>>> import numpy as np
>>> from numpy import linalg as LA
>>> np.set_printoptions(suppress=True, linewidth=120)
>>> def rnd(a):
...     return np.round(a, 1) + 0
... 
>>> F = np.array([[0, 0, 0, 0], [0, 0, 1, 1], [0, 1, 0, 1], [0, 1, 1, 0]])
>>> (LA.matrix_power((F != 0) + (F.T != 0) + np.eye(4), 4) > 0).astype(int)
array([[1, 0, 0, 0],
       [0, 1, 1, 1],
       [0, 1, 1, 1],
       [0, 1, 1, 1]])
>>> np.flatnonzero(LA.matrix_power((F != 0) + (F.T != 0) + np.eye(4), 4)[0])
array([0])
>>> rnd(np.sort(LA.eigvals(F).real))
array([-1., -1.,  0.,  2.])
>>> (F != 0).astype(int)
array([[0, 0, 0, 0],
       [0, 0, 1, 1],
       [0, 1, 0, 1],
       [0, 1, 1, 0]])
>>> F @ F
array([[0, 0, 0, 0],
       [0, 2, 1, 1],
       [0, 1, 2, 1],
       [0, 1, 1, 2]])
>>> np.trace(F @ F @ F) // 6
np.int64(1)
>>> low = np.diag(F.sum(axis=1)) - F
>>> rnd(LA.eigvalsh(low))
array([0., 0., 3., 3.])
>>> LA.matrix_rank(low)
np.int64(2)
>>> round(LA.det(low[1:, 1:]))
0
>>> rnd(LA.eigvalsh(F).min())
np.float64(-1.0)
>>> W0 = np.load("m.npy")
>>> W0
array([[ 0, -2, -6,  2],
       [ 0,  1,  3, -1]])
>>> # rows and columns are dependent
>>> w1 = np.array([[4, 4, 3, 0, 2, 3],
...     [3, 5, 2, 1, 1, 4],
...     [5, 0, 4, 2, 1, 2],
...     [2, 2, 4, 0, 1, 2]])
>>> c = np.array([-2, -1, 2, 1, 1, 2])
>>> hid = np.maximum(W0 @ w1 + c, 0)
>>> (hid > 0).astype(int)
array([[0, 0, 0, 0, 0, 0],
       [1, 1, 1, 1, 1, 1]])
>>> hid
array([[ 0,  0,  0,  0,  0,  0],
       [14,  2, 12,  8,  4, 10]])
>>> W2 = np.array([[3, 2, 1],
...     [-1, -2, 0],
...     [-2, 2, 0],
...     [0, 2, -3],
...     [2, 2, 1],
...     [0, 0, -2]])
>>> w1 @ W2
array([[ 6, 10,  0],
       [ 2,  4, -7],
       [ 9, 24, -4],
       [-2, 10, -1]])
>>> (hid @ W2).round(6).argmax(axis=1)
array([0, 1])
